% ipython --no-banner

In [1]: import numpy as np

In [2]: import numpy.linalg as la

In [3]: np.set_printoptions(precision=1, suppress=True, linewidth=200)

In [4]: feats = np.load("m.npy")

In [5]: print(feats)
[[ -0.1 -39.9 -20.6 -41.7 -20.4  41.3  20.5]
 [  0.7 -39.3 -20.3 -40.1 -22.9  40.6  19.8]
 [ -0.3 -40.2 -21.1 -39.3 -20.4  40.3  20.7]
 [  1.8 -41.6 -20.  -39.1 -20.4  39.2  20. ]
 [  1.3 -39.6 -20.5 -39.5 -19.9  42.   19.8]
 [  0.5 -39.2 -21.7 -39.1 -21.   39.4  18.9]
 [ -1.4 -42.2 -21.2 -40.6 -20.3  39.8  20.6]
 [  1.9 -40.5 -18.5 -40.6 -20.7  38.9  20.3]
 [ -0.4 -41.1 -19.6 -40.3 -19.5  40.2  20.2]
 [  0.8 -41.  -20.3 -41.  -20.1  39.3  19.8]
 [  0.4 -39.  -19.1 -38.8 -21.3  40.2  19.6]
 [  0.5 -40.9 -20.2 -38.8 -20.3  40.9  19. ]
 [  0.4 -39.8 -18.9 -41.8 -20.8  40.4  19.4]
 [ -0.1 -40.7 -19.4 -39.8 -20.4  39.6  21.3]
 [ -0.5 -40.2 -20.4 -39.4 -21.2  41.2  20. ]
 [ -0.5 -40.3 -20.  -39.9 -20.2  39.5  20. ]
 [  0.  -41.5 -20.5 -38.1 -20.3  41.1  19.9]
 [  1.1 -40.5 -19.6 -40.  -20.2  39.3  19.8]
 [  0.2 -41.3 -22.5 -40.2 -22.7  39.   18.9]
 [  0.4 -39.  -20.2 -41.  -19.5  41.1  21.9]
 [  0.3 -41.5 -20.5 -39.4 -21.2  42.4  20.2]
 [ -0.6 -38.9 -20.  -39.  -20.5  39.7  19.5]
 [  0.2 -39.  -20.8 -41.4 -19.8  39.8  20.8]
 [ -0.5 -39.7 -20.6 -40.4 -19.3  39.5  20.1]
 [ -1.1 -40.7 -20.2 -39.3 -19.7  39.9  20.1]
 [  2.2 -39.7 -20.7 -38.3 -20.4  41.3  20.9]
 [ -0.8 -40.1 -20.1 -40.9 -20.6  39.7  18.4]
 [ -0.4 -41.6 -19.7 -41.4 -20.6  40.8  21.1]
 [ -1.  -39.2 -18.9 -40.5 -19.8  39.5  20.5]
 [ -0.3 -39.7 -19.2 -40.8 -20.3  40.9  20.6]
 [  1.  -40.7 -19.8 -41.3 -20.5  39.1  19.4]]

In [6]: Ac = feats - feats.mean(axis=0)

In [7]: V = la.svd(Ac)[2][:1]

In [8]: A2 = Ac - Ac @ V.T @ V

In [9]: print(np.round(np.diag(V.T @ V), 1) + 0)
[0.1 0.  0.1 0.5 0.1 0.1 0.1]

In [10]: print(A2.std(axis=0))
[0.8 0.9 0.7 0.5 0.7 0.9 0.7]

In [11]: print(np.cov(Ac @ V.T, rowvar=False))
1.30896423871677

In [12]: print(la.norm(A2, axis=1).round(6).argmax())
18

In [13]: print(round(float(la.norm(A2) / la.norm(Ac)), 1))
0.9

In [14]: dist = la.norm(feats[:, None] - feats[None], axis=-1)

In [15]: print((dist + 1e9 * np.eye(31)).round(6).argmin(axis=1))
[29 14 14 17 25 21 27 17 15 30 21 16 29 15  2 24 11  9  5 22 14 10 23 15 15  4 15  8 29  0  9]

In [16]: print(la.norm(feats - feats.mean(axis=0), axis=1))
[2.1 2.7 1.5 2.5 2.4 2.6 2.8 2.8 1.5 1.7 2.3 1.9 2.3 1.7 1.6 1.  2.5 1.5 3.8 2.8 2.7 2.1 2.2 1.7 1.8 3.1 2.2 2.4 2.3 1.7 2. ]

In [17]: print(dist[:5, :5])
[[0.  3.3 2.7 4.3 2.9]
 [3.3 0.  3.2 4.  3.4]
 [2.7 3.2 0.  3.1 2.7]
 [4.3 4.  3.1 0.  3.6]
 [2.9 3.4 2.7 3.6 0. ]]

In [18]: print(dist.shape)
(31, 31)

In [19]: print(dist.mean(axis=1).argmax())
18

In [20]: print(dist[2].round(6).argsort(kind="stable")[:4])
[ 2 14 24 15]
